$ python -q
>>> import numpy as np
>>> np.set_printoptions(precision=2, suppress=True, linewidth=200)
>>> A = np.load("out4.npy")
>>> A
array([[0, 8, 0, 0],
       [2, 4, 0, 0],
       [0, 4, 0, 0],
       [1, 2, 0, 0]])
>>> np.linalg.matrix_rank(A, rtol=0.1)
np.int64(2)
>>> np.einsum("ii->", A)
np.int64(4)
>>> np.poly(A)
array([  1.,  -4., -16.,   0.,   0.])
>>> round(np.linalg.det(2 * A), 2), round(np.linalg.det(A), 2)
(np.float64(0.0), np.float64(0.0))
>>> round(float(np.linalg.det(A[::-1])), 2)
0.0
>>> A.reshape(-1, 2)
array([[0, 8],
       [0, 0],
       [2, 4],
       [0, 0],
       [0, 4],
       [0, 0],
       [1, 2],
       [0, 0]])
>>> A.ravel(order="F")
array([0, 2, 0, 1, 8, 4, 4, 2, 0, 0, 0, 0, 0, 0, 0, 0])
>>> t3 = A.reshape(4, 2, -1)
>>> t3[:, 0]
array([[0, 8],
       [2, 4],
       [0, 4],
       [1, 2]])
>>> t3.shape
(4, 2, 2)
>>> U, sig, Vt = np.linalg.svd(A, full_matrices=False)
>>> np.allclose(U * sig @ Vt, A)
True
>>> np.round(Vt @ Vt.T, 2) + 0
array([[1., 0., 0., 0.],
       [0., 1., 0., 0.],
       [0., 0., 1., 0.],
       [0., 0., 0., 1.]])
>>> round(np.sqrt((sig ** 2).sum()), 2), round(np.linalg.norm(A), 2)
(np.float64(10.25), np.float64(10.25))
>>> hat = np.triu(np.array([[9, 8, 3, 3], [2, 6, 7, 9], [9, 2, 9, 8], [7, 3, 8, 6]]), 1) + np.eye(4)
>>> M2 = hat @ A @ np.linalg.inv(hat)
>>> np.linalg.matrix_rank(M2)
np.int64(2)
>>> np.round(np.linalg.det(M2), 2)
np.float64(0.0)
>>> np.round(np.poly(M2), 2) + 0
array([  1.,  -4., -16.,   0.,   0.])
>>> hat @ A - A @ hat
array([[ 19.,  50., -56., -72.],
       [  9.,  30., -34., -42.],
       [  8.,  16., -28., -36.],
       [  0.,  -8., -17., -21.]])
>>> K = np.load("block17.npy")
>>> K
array([[ 3,  0,  0,  0,  0,  0,  0,  0,  0,  0,  0],
       [ 0,  5,  0,  0,  0,  0,  0,  0,  0,  0,  0],
       [ 0,  0, -1,  0,  0,  0,  0,  0,  0,  0,  0],
       [ 0,  0,  0, -4,  0,  0,  0,  0,  0,  0,  0],
       [ 0,  0,  0,  0, -5,  0,  0,  0,  0,  0,  0],
       [ 0,  0,  0,  0,  0,  1,  0,  0,  0,  0,  0],
       [ 0,  0,  0,  0,  0,  0,  1,  0,  0,  0,  0],
       [ 0,  0,  0,  0,  0,  0,  0,  1,  0,  0,  0],
       [ 0,  0,  0,  0,  0,  0,  0,  0,  0,  0,  0],
       [ 0,  0,  0,  0,  0,  0,  0,  0,  0, -4,  0],
       [ 0,  0,  0,  0,  0,  0,  0,  0,  0,  0,  1]])
>>> K.T @ K
array([[ 9,  0,  0,  0,  0,  0,  0,  0,  0,  0,  0],
       [ 0, 25,  0,  0,  0,  0,  0,  0,  0,  0,  0],
       [ 0,  0,  1,  0,  0,  0,  0,  0,  0,  0,  0],
       [ 0,  0,  0, 16,  0,  0,  0,  0,  0,  0,  0],
       [ 0,  0,  0,  0, 25,  0,  0,  0,  0,  0,  0],
       [ 0,  0,  0,  0,  0,  1,  0,  0,  0,  0,  0],
       [ 0,  0,  0,  0,  0,  0,  1,  0,  0,  0,  0],
       [ 0,  0,  0,  0,  0,  0,  0,  1,  0,  0,  0],
       [ 0,  0,  0,  0,  0,  0,  0,  0,  0,  0,  0],
       [ 0,  0,  0,  0,  0,  0,  0,  0,  0, 16,  0],
       [ 0,  0,  0,  0,  0,  0,  0,  0,  0,  0,  1]])
>>> np.linalg.svd(K, compute_uv=False)
array([5., 5., 4., 4., 3., 1., 1., 1., 1., 1., 0.])
>>> np.linalg.pinv(K)
array([[ 0.33,  0.  ,  0.  ,  0.  ,  0.  ,  0.  ,  0.  ,  0.  ,  0.  ,  0.  ,  0.  ],
       [ 0.  ,  0.2 ,  0.  ,  0.  ,  0.  ,  0.  ,  0.  ,  0.  ,  0.  ,  0.  ,  0.  ],
       [ 0.  ,  0.  , -1.  ,  0.  ,  0.  ,  0.  ,  0.  ,  0.  ,  0.  ,  0.  ,  0.  ],
       [ 0.  ,  0.  ,  0.  , -0.25,  0.  ,  0.  ,  0.  ,  0.  ,  0.  ,  0.  ,  0.  ],
       [ 0.  ,  0.  ,  0.  ,  0.  , -0.2 ,  0.  ,  0.  ,  0.  ,  0.  ,  0.  ,  0.  ],
       [ 0.  ,  0.  ,  0.  ,  0.  ,  0.  ,  1.  ,  0.  ,  0.  ,  0.  ,  0.  ,  0.  ],
       [ 0.  ,  0.  ,  0.  ,  0.  ,  0.  ,  0.  ,  1.  ,  0.  ,  0.  ,  0.  ,  0.  ],
       [ 0.  ,  0.  ,  0.  ,  0.  ,  0.  ,  0.  ,  0.  ,  1.  ,  0.  ,  0.  ,  0.  ],
       [ 0.  ,  0.  ,  0.  ,  0.  ,  0.  ,  0.  ,  0.  ,  0.  ,  0.  ,  0.  ,  0.  ],
       [ 0.  ,  0.  ,  0.  ,  0.  ,  0.  ,  0.  ,  0.  ,  0.  ,  0.  , -0.25,  0.  ],
       [ 0.  ,  0.  ,  0.  ,  0.  ,  0.  ,  0.  ,  0.  ,  0.  ,  0.  ,  0.  ,  1.  ]])
>>> rng = np.random.default_rng(821856)
>>> M2 = K + rng.integers(-2, 3, (11, 10)) @ rng.integers(-2, 3, (10, 11))
>>> M2
array([[ -2,  -6,   3,   2, -11,  -5,  -5,  -8,  -6,   0,  -1],
       [ -5,  13,   4,   4,  -6,   4,   0,   5,   1,  -2,   6],
       [  3,  -4,  -6,   5,   1,   1,  11,   2,  -4,  11,   9],
       [  3,   5, -11,   3,   7,  -6,  -1,   6,  -1,   2,   6],
       [ -1,   4,   6,  -3,  -5,  -2,  -5,   0,   6,  -2,  -4],
       [ -1,  -2,  -1,  -4,  -3,   1,  -6, -12,  -4,  -9,  -3],
       [ -6,   0,  -2,  -5,  -7,   4,   4,   4,  -7,   0,  -6],
       [ -1,  -9,  -2,  -3,   5,  -6,  -1,  -9,  -4,   0,  -5],
       [  5,   5,   1,  -2,   4,  -1,   0,   2,   6,   1,   4],
       [ 12,  -5,  -6,   4,  15,   1,   3,  -7,   5,  -5,   7],
       [  7,   7, -11,   2,   7,   0,  -3,   2,   3,  -7,   9]])
>>> M2 - K
array([[ -5,  -6,   3,   2, -11,  -5,  -5,  -8,  -6,   0,  -1],
       [ -5,   8,   4,   4,  -6,   4,   0,   5,   1,  -2,   6],
       [  3,  -4,  -5,   5,   1,   1,  11,   2,  -4,  11,   9],
       [  3,   5, -11,   7,   7,  -6,  -1,   6,  -1,   2,   6],
       [ -1,   4,   6,  -3,   0,  -2,  -5,   0,   6,  -2,  -4],
       [ -1,  -2,  -1,  -4,  -3,   0,  -6, -12,  -4,  -9,  -3],
       [ -6,   0,  -2,  -5,  -7,   4,   3,   4,  -7,   0,  -6],
       [ -1,  -9,  -2,  -3,   5,  -6,  -1, -10,  -4,   0,  -5],
       [  5,   5,   1,  -2,   4,  -1,   0,   2,   6,   1,   4],
       [ 12,  -5,  -6,   4,  15,   1,   3,  -7,   5,  -1,   7],
       [  7,   7, -11,   2,   7,   0,  -3,   2,   3,  -7,   8]])
>>> x0 = np.array([2, -1, -2, -5, 1, 2, -1, -3, 0, -2, 3])
>>> K @ (2 * x0)
array([ 12, -10,   4,  40, -10,   4,  -2,  -6,   0,  16,   6])
>>> (K * x0).sum(axis=1)
array([ 6, -5,  2, 20, -5,  2, -1, -3,  0,  8,  3])
>>> np.sign((K @ x0).round(6))
array([ 1, -1,  1,  1, -1,  1, -1, -1,  0,  1,  1])
>>> t3 = np.stack([A, 3 * A, A[::-1]])
>>> t3.sum(axis=0)
array([[ 1, 34,  0,  0],
       [ 8, 20,  0,  0],
       [ 2, 20,  0,  0],
       [ 4, 16,  0,  0]])
>>> (t3 @ A.T).shape
(3, 4, 4)
>>> np.einsum("bij,cij->bc", t3, t3)
array([[105, 315,  64],
       [315, 945, 192],
       [ 64, 192, 105]])
>>> np.linalg.det(t3)
array([0., 0., 0.])
>>> mat = np.load("run16.npy")
>>> mat
array([[ 0.3 , -2.28, -3.87,  1.29],
       [-0.9 ,  0.18,  1.62, -1.28],
       [-0.2 , -1.  , -1.2 ,  0.12],
       [ 0.2 , -0.44, -0.96,  0.44],
       [-1.2 ,  0.48,  2.52, -1.8 ],
       [ 1.5 ,  4.44,  4.41,  0.29]])
>>> mat @ np.linalg.pinv(mat) @ mat
array([[ 0.3 , -2.28, -3.87,  1.29],
       [-0.9 ,  0.18,  1.62, -1.28],
       [-0.2 , -1.  , -1.2 ,  0.12],
       [ 0.2 , -0.44, -0.96,  0.44],
       [-1.2 ,  0.48,  2.52, -1.8 ],
       [ 1.5 ,  4.44,  4.41,  0.29]])
